% ipython --no-banner

In [1]: import numpy as np

In [2]: from numpy import linalg as LA

In [3]: np.set_printoptions(precision=1, suppress=True, linewidth=160)

In [4]: def rnd(a):
   ...:     return np.round(a, 1) + 0
   ...: 

In [5]: F = np.load("run19.npy")

In [6]: F
Out[6]: 
array([[-1.1,  1.7,  0.1,  0. ,  0.1,  2. , -0.4, -3.6, -0.3,  0. ],
       [-0.7,  0.7,  0.5,  1. ,  2. ,  0. ,  0.2,  0.4,  0.7,  0.5],
       [ 0.9, -1.2, -1. , -0.3,  0.1, -0.1,  2.3, -1.7,  0.1,  0.2],
       [-1.8, -0.9,  0.7,  1.1, -1.1,  0.5, -0.1,  0.5, -0.3,  1.3],
       [-0.8,  0.2,  0.6, -0.7,  0.9, -0.5, -0.1, -0.9,  0.1, -1.5],
       [ 2.3,  0.8, -0.5, -0.4, -0.1, -0.4, -0.8, -0.1, -0.4,  1.2],
       [ 0.7,  0.8, -0.7, -0.7, -0.1,  1.7,  1. , -0.5, -0.4, -0.9]])

In [7]: rnd(F - F[0])
Out[7]: 
array([[ 0. ,  0. ,  0. ,  0. ,  0. ,  0. ,  0. ,  0. ,  0. ,  0. ],
       [ 0.4, -1. ,  0.4,  1. ,  1.9, -2. ,  0.6,  4. ,  1. ,  0.5],
       [ 2. , -2.9, -1.1, -0.3,  0. , -2.1,  2.7,  1.9,  0.4,  0.2],
       [-0.7, -2.6,  0.6,  1.1, -1.2, -1.5,  0.3,  4.1,  0. ,  1.3],
       [ 0.3, -1.5,  0.5, -0.7,  0.8, -2.5,  0.3,  2.7,  0.4, -1.5],
       [ 3.4, -0.9, -0.6, -0.4, -0.2, -2.4, -0.4,  3.5, -0.1,  1.2],
       [ 1.8, -0.9, -0.8, -0.7, -0.2, -0.3,  1.4,  3.1, -0.1, -0.9]])

In [8]: np.zeros(7, 10)
TypeError: Cannot interpret '10' as a data type


In [9]: rnd(F.mean(axis=0))
Out[9]: array([-0.1,  0.3,  0. ,  0. ,  0.3,  0.5,  0.3, -0.8, -0.1,  0.1])

In [10]: np.count_nonzero(F)
Out[10]: np.int64(67)

In [11]: F[7]
IndexError: index 7 is out of bounds for axis 0 with size 7


In [12]: LA.rank(F)
AttributeError: module 'numpy.linalg' has no attribute 'rank'


In [13]: rnd(np.diff(F, axis=0))
Out[13]: 
array([[ 0.4, -1. ,  0.4,  1. ,  1.9, -2. ,  0.6,  4. ,  1. ,  0.5],
       [ 1.6, -1.9, -1.5, -1.3, -1.9, -0.1,  2.1, -2.1, -0.6, -0.3],
       [-2.7,  0.3,  1.7,  1.4, -1.2,  0.6, -2.4,  2.2, -0.4,  1.1],
       [ 1. ,  1.1, -0.1, -1.8,  2. , -1. ,  0. , -1.4,  0.4, -2.8],
       [ 3.1,  0.6, -1.1,  0.3, -1. ,  0.1, -0.7,  0.8, -0.5,  2.7],
       [-1.6,  0. , -0.2, -0.3,  0. ,  2.1,  1.8, -0.4,  0. , -2.1]])

In [14]: rnd(LA.svd(F, compute_uv=False))
Out[14]: array([5. , 4.1, 3.2, 3. , 2.4, 2. , 0.4])

In [15]: x0 = np.array([5, -4, -5, 2, -2, -7, -4, -3, -3, 5])

In [16]: rnd(np.einsum("ij,j->i", F, x0))
Out[16]: array([-13.7, -12.4,  10.8,  -1.7, -12.2,  23.7, -15.1])

In [17]: F @ np.eye(10)[0]
Out[17]: array([-1.1, -0.7,  0.9, -1.8, -0.8,  2.3,  0.7])

In [18]: rnd(F @ np.ones(10))
Out[18]: array([-1.5,  5.3, -0.7, -0.1, -2.7,  1.6,  0.9])

In [19]: rnd(F @ (2 * x0))
Out[19]: array([-27.4, -24.8,  21.6,  -3.4, -24.4,  47.4, -30.2])

In [20]: np.sign((F @ x0).round(6))
Out[20]: array([-1., -1.,  1., -1., -1.,  1., -1.])

In [21]: m1 = np.load("a.npy")

In [22]: m1
Out[22]: 
array([[ 0.,  0.,  0.,  0.,  0.,  0., -1.,  0.,  0.],
       [ 0.,  0.,  0.,  0.,  0.,  0., -3.,  2.,  2.],
       [ 0.,  0.,  0.,  0.,  0.,  0., -2.,  2., -1.],
       [ 0.,  0.,  0.,  0.,  0.,  0.,  0.,  2.,  1.],
       [ 0.,  0.,  0.,  0.,  0.,  0.,  0., -1.,  1.],
       [ 0.,  0.,  0.,  0.,  0.,  0., -1., -2.,  0.],
       [-1., -3., -2.,  0.,  0., -1.,  0.,  0.,  0.],
       [ 0.,  2.,  2.,  2., -1., -2.,  0.,  0.,  0.],
       [ 0.,  2., -1.,  1.,  1.,  0.,  0.,  0.,  0.]])

In [23]: # looks like rank 6

In [24]: (m1 + m1.T) / 2
Out[24]: 
array([[ 0.,  0.,  0.,  0.,  0.,  0., -1.,  0.,  0.],
       [ 0.,  0.,  0.,  0.,  0.,  0., -3.,  2.,  2.],
       [ 0.,  0.,  0.,  0.,  0.,  0., -2.,  2., -1.],
       [ 0.,  0.,  0.,  0.,  0.,  0.,  0.,  2.,  1.],
       [ 0.,  0.,  0.,  0.,  0.,  0.,  0., -1.,  1.],
       [ 0.,  0.,  0.,  0.,  0.,  0., -1., -2.,  0.],
       [-1., -3., -2.,  0.,  0., -1.,  0.,  0.,  0.],
       [ 0.,  2.,  2.,  2., -1., -2.,  0.,  0.,  0.],
       [ 0.,  2., -1.,  1.,  1.,  0.,  0.,  0.,  0.]])

In [25]: np.allclose(m1, m1.T)
Out[25]: True

In [26]: rnd(np.abs(LA.eigvals(m1)).max())
Out[26]: np.float64(5.0)

In [27]: rnd(np.sort(np.abs(LA.eigvals(m1))))
Out[27]: array([0. , 0. , 0. , 2.3, 2.3, 2.9, 2.9, 5. , 5. ])

In [28]: rnd(LA.det(m1))
Out[28]: np.float64(0.0)

In [29]: left, s, VT = LA.svd(m1)

In [30]: vecs = VT[:(s > 1e-8).sum()]

In [31]: rng = np.random.default_rng(557675)

In [32]: x0 = m1[2] + 4 * m1[8] + rng.integers(2) * np.eye(9)[3]

In [33]: x0
Out[33]: array([ 0.,  8., -4.,  5.,  4.,  0., -2.,  2., -1.])

In [34]: rnd(vecs.T @ vecs)
Out[34]: 
array([[ 0.1,  0.1,  0.2, -0.1,  0. ,  0.2,  0. ,  0. ,  0. ],
       [ 0.1,  0.8,  0.1,  0.2,  0.2,  0.1,  0. ,  0. ,  0. ],
       [ 0.2,  0.1,  0.8, -0.1, -0.4,  0. ,  0. ,  0. ,  0. ],
       [-0.1,  0.2, -0.1,  0.4,  0. , -0.4,  0. ,  0. ,  0. ],
       [ 0. ,  0.2, -0.4,  0. ,  0.3,  0.2,  0. ,  0. ,  0. ],
       [ 0.2,  0.1,  0. , -0.4,  0.2,  0.6,  0. ,  0. ,  0. ],
       [ 0. ,  0. ,  0. ,  0. ,  0. ,  0. ,  1. ,  0. ,  0. ],
       [ 0. ,  0. ,  0. ,  0. ,  0. ,  0. ,  0. ,  1. ,  0. ],
       [ 0. ,  0. ,  0. ,  0. ,  0. ,  0. ,  0. ,  0. ,  1. ]])

In [35]: rnd(np.diag(vecs.T @ vecs))
Out[35]: array([0.1, 0.8, 0.8, 0.4, 0.3, 0.6, 1. , 1. , 1. ])

In [36]: LA.inv(m1)
LinAlgError: Singular matrix


In [37]: np.unique(m1.round(6), axis=0).shape
Out[37]: (9, 9)

In [38]: rnd(m1 @ LA.pinv(m1) @ m1)
Out[38]: 
array([[ 0.,  0.,  0.,  0.,  0.,  0., -1.,  0.,  0.],
       [ 0.,  0.,  0.,  0.,  0.,  0., -3.,  2.,  2.],
       [ 0.,  0.,  0.,  0.,  0.,  0., -2.,  2., -1.],
       [ 0.,  0.,  0.,  0.,  0.,  0.,  0.,  2.,  1.],
       [ 0.,  0.,  0.,  0.,  0.,  0.,  0., -1.,  1.],
       [ 0.,  0.,  0.,  0.,  0.,  0., -1., -2.,  0.],
       [-1., -3., -2.,  0.,  0., -1.,  0.,  0.,  0.],
       [ 0.,  2.,  2.,  2., -1., -2.,  0.,  0.,  0.],
       [ 0.,  2., -1.,  1.,  1.,  0.,  0.,  0.,  0.]])

In [39]: LA.lstsq(m1[:-1].T, m1[-1])[2]
Out[39]: np.int32(5)

In [40]: other = m1 / np.sqrt((m1 ** 2).mean(axis=1, keepdims=True))

In [41]: rnd(m1 - m1.mean(axis=1, keepdims=True))
Out[41]: 
array([[ 0.1,  0.1,  0.1,  0.1,  0.1,  0.1, -0.9,  0.1,  0.1],
       [-0.1, -0.1, -0.1, -0.1, -0.1, -0.1, -3.1,  1.9,  1.9],
       [ 0.1,  0.1,  0.1,  0.1,  0.1,  0.1, -1.9,  2.1, -0.9],
       [-0.3, -0.3, -0.3, -0.3, -0.3, -0.3, -0.3,  1.7,  0.7],
       [ 0. ,  0. ,  0. ,  0. ,  0. ,  0. ,  0. , -1. ,  1. ],
       [ 0.3,  0.3,  0.3,  0.3,  0.3,  0.3, -0.7, -1.7,  0.3],
       [-0.2, -2.2, -1.2,  0.8,  0.8, -0.2,  0.8,  0.8,  0.8],
       [-0.3,  1.7,  1.7,  1.7, -1.3, -2.3, -0.3, -0.3, -0.3],
       [-0.3,  1.7, -1.3,  0.7,  0.7, -0.3, -0.3, -0.3, -0.3]])

In [42]: LA.matrix_rank(m1 - m1.mean(axis=1, keepdims=True))
Out[42]: np.int64(6)

In [43]: E = np.load("data.npy")

In [44]: rnd(E)
Out[44]: 
array([[-0.7, -0.1,  0. ,  0.3, -0.1,  0.5, -0.1,  0.4],
       [ 0. , -0.6, -0.2,  0.1,  0.2, -0.6, -0.3,  0.4],
       [ 0. , -0.2, -0.2,  0.4,  0.2,  0. ,  0.8, -0.2],
       [ 0.1,  0.3, -0.1, -0.4,  0.2, -0.1,  0.5,  0.6],
       [-0.1,  0.2, -0.9, -0.1,  0. ,  0.1, -0.2, -0.2],
       [ 0. , -0.2, -0.1, -0.1, -0.9, -0.1,  0.2,  0.1],
       [-0.6,  0.4,  0.1,  0. ,  0. , -0.6,  0. , -0.2],
       [ 0.4,  0.5,  0. ,  0.7, -0.1, -0.1, -0.1,  0.3]])

In [45]: # orthonormal columns

In [46]: rnd(LA.pinv(E))
Out[46]: 
array([[-0.7,  0. ,  0. ,  0.1, -0.1,  0. , -0.6,  0.4],
       [-0.1, -0.6, -0.2,  0.3,  0.2, -0.2,  0.4,  0.5],
       [ 0. , -0.2, -0.2, -0.1, -0.9, -0.1,  0.1,  0. ],
       [ 0.3,  0.1,  0.4, -0.4, -0.1, -0.1,  0. ,  0.7],
       [-0.1,  0.2,  0.2,  0.2,  0. , -0.9,  0. , -0.1],
       [ 0.5, -0.6,  0. , -0.1,  0.1, -0.1, -0.6, -0.1],
       [-0.1, -0.3,  0.8,  0.5, -0.2,  0.2,  0. , -0.1],
       [ 0.4,  0.4, -0.2,  0.6, -0.2,  0.1, -0.2,  0.3]])

In [47]: rnd(E.T @ E)
Out[47]: 
array([[1., 0., 0., 0., 0., 0., 0., 0.],
       [0., 1., 0., 0., 0., 0., 0., 0.],
       [0., 0., 1., 0., 0., 0., 0., 0.],
       [0., 0., 0., 1., 0., 0., 0., 0.],
       [0., 0., 0., 0., 1., 0., 0., 0.],
       [0., 0., 0., 0., 0., 1., 0., 0.],
       [0., 0., 0., 0., 0., 0., 1., 0.],
       [0., 0., 0., 0., 0., 0., 0., 1.]])

In [48]: rnd(E @ E.T)
Out[48]: 
array([[1., 0., 0., 0., 0., 0., 0., 0.],
       [0., 1., 0., 0., 0., 0., 0., 0.],
       [0., 0., 1., 0., 0., 0., 0., 0.],
       [0., 0., 0., 1., 0., 0., 0., 0.],
       [0., 0., 0., 0., 1., 0., 0., 0.],
       [0., 0., 0., 0., 0., 1., 0., 0.],
       [0., 0., 0., 0., 0., 0., 1., 0.],
       [0., 0., 0., 0., 0., 0., 0., 1.]])

In [49]: rnd(E[:, 0] @ E[:, 4])
Out[49]: np.float64(0.0)

In [50]: rnd(LA.norm(E, axis=0))
Out[50]: array([1., 1., 1., 1., 1., 1., 1., 1.])
